>>> import numpy as np
>>> import numpy.linalg as la
>>> np.set_printoptions(precision=2, suppress=True, linewidth=140)
>>> rnd = lambda a: np.round(a, 2) + 0
>>> other = np.array([[0, 3, -3], [-1, -1, 1]])
>>> J = other.T @ other
>>> J
array([[  1,   1,  -1],
       [  1,  10, -10],
       [ -1, -10,  10]])
>>> print([round(float(x), 2) for x in la.svd(J, compute_uv=False)[:3]])
[20.1, 0.9, 0.0]
>>> np.argsort(-la.norm(J, axis=0).round(6), kind="stable")[:3]
array([1, 2, 0])
>>> print(la.lstsq(J[:-1].T, J[-1])[2])
2
>>> np.unique(J.round(6), axis=0).shape
(3, 3)
>>> rng = np.random.default_rng(48)
>>> labels = rng.permutation(3)
>>> labels
array([2, 0, 1])
>>> other = J[labels][:, labels]
>>> other
array([[ 10,  -1, -10],
       [ -1,   1,   1],
       [-10,   1,  10]])
>>> print(rnd(np.sort(np.abs(la.eigvals(other)))))
[ 0.   0.9 20.1]
>>> print(np.trace(other))
21
>>> rnd(la.det(other)), rnd(la.det(J[labels]))
(np.float64(0.0), np.float64(0.0))
>>> feats = np.array([[1, 0, 0, 0, 0, 0, 0],
...     [3, 1, 0, 0, 0, 0, 0],
...     [3, 0, 1, 0, 0, 0, 0],
...     [1, -2, 1, 1, 0, 0, 0],
...     [0, -2, -1, 1, 1, 0, 0],
...     [0, 1, -2, -3, 1, 1, 0],
...     [-1, -2, -2, -1, -3, -3, 1]])
>>> feats
array([[ 1,  0,  0,  0,  0,  0,  0],
       [ 3,  1,  0,  0,  0,  0,  0],
       [ 3,  0,  1,  0,  0,  0,  0],
       [ 1, -2,  1,  1,  0,  0,  0],
       [ 0, -2, -1,  1,  1,  0,  0],
       [ 0,  1, -2, -3,  1,  1,  0],
       [-1, -2, -2, -1, -3, -3,  1]])
>>> T = np.stack([feats, 5 * feats, feats[::-1]])
>>> (T @ feats.T).shape
(3, 7, 7)
>>> T.shape
(3, 7, 7)
>>> la.matrix_rank(T.reshape(3, -1))
np.int64(2)
>>> la.matrix_rank(T)
array([7, 7, 7])
>>> X = np.array([[0.12, 0.06, -0.12, -0.06, 0.3],
...     [-0.18, -0.09, 0.18, 0.09, -0.45],
...     [0.32, 0.16, -0.32, -0.16, 0.8],
...     [0.0, 0.0, 0.0, 0.0, 0.0],
...     [-0.12, -0.06, 0.12, 0.06, -0.3]])
>>> r = la.matrix_rank(X)
>>> r
np.int64(1)
>>> ns = la.svd(X)[2][r:].T
>>> print(np.allclose(X @ ns, 0))
True
>>> la.matrix_rank(X.T @ X), la.matrix_rank(X @ X.T)
(np.int64(1), np.int64(1))
>>> [int(la.matrix_rank(np.delete(X, i, axis=0))) for i in range(5)]
[1, 1, 1, 1, 1]
>>> proj = np.triu(np.array([[-2, 1, 0, -1, 2],
...     [-2, -2, 1, -1, -2],
...     [2, -1, 1, 1, -1],
...     [1, 0, 2, 2, -2],
...     [1, 2, -1, 0, 0]]), 1) + np.eye(5)
>>> other = proj @ X @ la.inv(proj)
>>> np.trace(other), rnd(np.trace(X))
(np.float64(-0.59), np.float64(-0.59))
>>> other = X + rng.integers(-2, 3, (5, 1)) @ rng.integers(-2, 3, (1, 5))
>>> rnd(other)
array([[ 0.12,  0.06, -0.12, -0.06,  0.3 ],
       [-0.18, -0.09,  0.18,  0.09, -0.45],
       [ 1.32,  2.16,  0.68,  1.84,  2.8 ],
       [ 0.  ,  0.  ,  0.  ,  0.  ,  0.  ],
       [-2.12, -4.06, -1.88, -3.94, -4.3 ]])
>>> rnd(other - X)
array([[ 0.,  0.,  0.,  0.,  0.],
       [ 0.,  0.,  0.,  0.,  0.],
       [ 1.,  2.,  1.,  2.,  2.],
       [ 0.,  0.,  0.,  0.,  0.],
       [-2., -4., -2., -4., -4.]])
>>> rnd(X @ la.pinv(X) @ X)
array([[ 0.12,  0.06, -0.12, -0.06,  0.3 ],
       [-0.18, -0.09,  0.18,  0.09, -0.45],
       [ 0.32,  0.16, -0.32, -0.16,  0.8 ],
       [ 0.  ,  0.  ,  0.  ,  0.  ,  0.  ],
       [-0.12, -0.06,  0.12,  0.06, -0.3 ]])
>>> print(np.abs(np.diag(la.qr(X)[1])) > 1e-9)
[ True False False False False]
>>> np.allclose(X[:-1].T @ la.lstsq(X[:-1].T, X[-1])[0], X[-1])
True
>>> W1 = np.array([[-5, -2, -7, 4, 0],
...     [-8, -1, -5, 8, 3],
...     [-4, 0, 2, 2, -9],
...     [0, 5, 4, 0, -5],
...     [4, 5, -4, -7, 5]])
>>> c = np.array([1, 3, 0, 1, 2])
>>> H = np.maximum(X @ W1 + c, 0)
>>> (H > 0).mean(axis=0)
array([1. , 1. , 0.4, 0.6, 0.6])
>>> (H > 0).astype(int)
array([[1, 1, 0, 0, 1],
       [1, 1, 1, 1, 0],
       [1, 1, 0, 0, 1],
       [1, 1, 0, 1, 1],
       [1, 1, 1, 1, 0]])
>>> cent = np.array([[0, 1, 1], [-3, -1, -3], [2, -2, 2], [2, -3, 2], [2, 3, 1]])
>>> W1 @ cent
array([[  0,  -1,  -5],
       [ 15, -12,   4],
       [-10, -41,  -5],
       [-17, -28, -12],
       [-27,  43, -28]])
>>> print(rnd(H @ cent))
[[ -1.58  12.88  -5.04]
 [  9.65 -19.22   9.75]
 [  4.12  27.68  -3.44]
 [ -3.     1.    -4.  ]
 [  4.1  -14.48   4.5 ]]
>>> W0 = np.load("test3.npy")
>>> W0
array([[  8.99,  -0.78, -18.67],
       [  7.83,  -0.96, -20.6 ],
       [  9.06,  -1.54, -19.15],
       [  9.93,  -1.34, -20.65],
       [  9.89,   0.32, -18.88],
       [ 10.2 ,  -0.09, -18.17],
       [ 10.51,  -0.18, -20.58],
       [ 10.  ,   1.03, -19.13],
       [  8.81,  -2.29, -17.83],
       [  9.44,  -1.55, -20.67],
       [ 10.35,  -0.13, -20.38],
       [  9.14,   0.93, -19.45],
       [  8.78,  -0.53, -20.13],
       [  9.51,  -0.53, -21.95],
       [ 10.07,  -1.69, -19.78],
       [  8.97,   0.09, -19.68],
       [  9.13,  -0.08, -19.72]])
>>> labels = rng.permutation(3)
>>> other = W0[:, labels] * rng.choice([-1, 1], 3)
>>> other
array([[ -8.99,  -0.78, -18.67],
       [ -7.83,  -0.96, -20.6 ],
       [ -9.06,  -1.54, -19.15],
       [ -9.93,  -1.34, -20.65],
       [ -9.89,   0.32, -18.88],
       [-10.2 ,  -0.09, -18.17],
       [-10.51,  -0.18, -20.58],
       [-10.  ,   1.03, -19.13],
       [ -8.81,  -2.29, -17.83],
       [ -9.44,  -1.55, -20.67],
       [-10.35,  -0.13, -20.38],
       [ -9.14,   0.93, -19.45],
       [ -8.78,  -0.53, -20.13],
       [ -9.51,  -0.53, -21.95],
       [-10.07,  -1.69, -19.78],
       [ -8.97,   0.09, -19.68],
       [ -9.13,  -0.08, -19.72]])
>>> Uu, _, Vh = la.svd(W0.T @ other)
>>> labels
array([0, 1, 2])
>>> Xs = other - other.mean(axis=0)
>>> Uu, sig, Vh = la.svd(Xs, full_matrices=False)
>>> rnd((sig ** 2).sum() ** 2 / (sig ** 4).sum())
np.float64(2.68)
>>> rnd(Xs.mean(axis=0))
array([0., 0., 0.])
>>> rnd(Vh[0] * np.sign(Vh[0, np.abs(Vh[0]).argmax()]))
array([0.06, 0.  , 1.  ])
>>> print(np.searchsorted(np.cumsum(sig ** 2) / (sig ** 2).sum(), 0.9) + 1)
3
>>> rnd(sig)
array([4.17, 3.84, 2.62])
>>> [int(la.matrix_rank(la.matrix_power(feats, p))) for p in range(1, 8)]
[7, 7, 7, 7, 7, 7, 7]
>>> print(feats @ feats)
[[  1   0   0   0   0   0   0]
 [  6   1   0   0   0   0   0]
 [  6   0   1   0   0   0   0]
 [ -1  -4   2   1   0   0   0]
 [ -8  -6  -1   2   1   0   0]
 [ -6   6  -8  -5   2   1   0]
 [-15   1   4   4  -9  -6   1]]
>>> la.matrix_rank(feats - feats[0, 0] * np.eye(7))
np.int64(5)
>>> rnd(np.sort(la.eigvals(feats)))
array([1., 1., 1., 1., 1., 1., 1.])
>>> q, R = la.qr(W0)
>>> rnd(R)
array([[-39.05,   2.19,  81.16],
       [  0.  ,   3.75,   1.75],
       [  0.  ,   0.  ,  -6.79]])
>>> q.shape, R.shape
((17, 3), (3, 3))
>>> np.allclose(R.T @ R, W0.T @ W0)
True
>>> Uu, sig, Vh = la.svd(W0)
>>> rnd(sig)
array([90.31,  3.85,  2.87])
>>> np.argmax(sig[:-1] / (sig[1:] + 1e-6)) + 1
np.int64(1)
>>> other = Uu[:, :1] @ np.diag(sig[:1]) @ Vh[:1]
>>> la.matrix_rank(other)
np.int64(1)
>>> rnd(la.norm(W0 - other) / la.norm(W0))
np.float64(0.05)
>>> print(rnd(la.norm(W0 - other, 2)), rnd(sig[1]))
3.85 3.85
>>> m1 = np.loadtxt("arr.csv", delimiter=",")
>>> rnd(m1)
array([[ 0.81,  0.59,  0.  ],
       [-0.59,  0.81,  0.  ],
       [ 0.  ,  0.  ,  1.  ]])
>>> rnd((m1 - m1.T) / 2)
array([[ 0.  ,  0.59,  0.  ],
       [-0.59,  0.  ,  0.  ],
       [ 0.  ,  0.  ,  0.  ]])
>>> rnd(np.abs(la.eigvals(m1)).max())
np.float64(1.0)
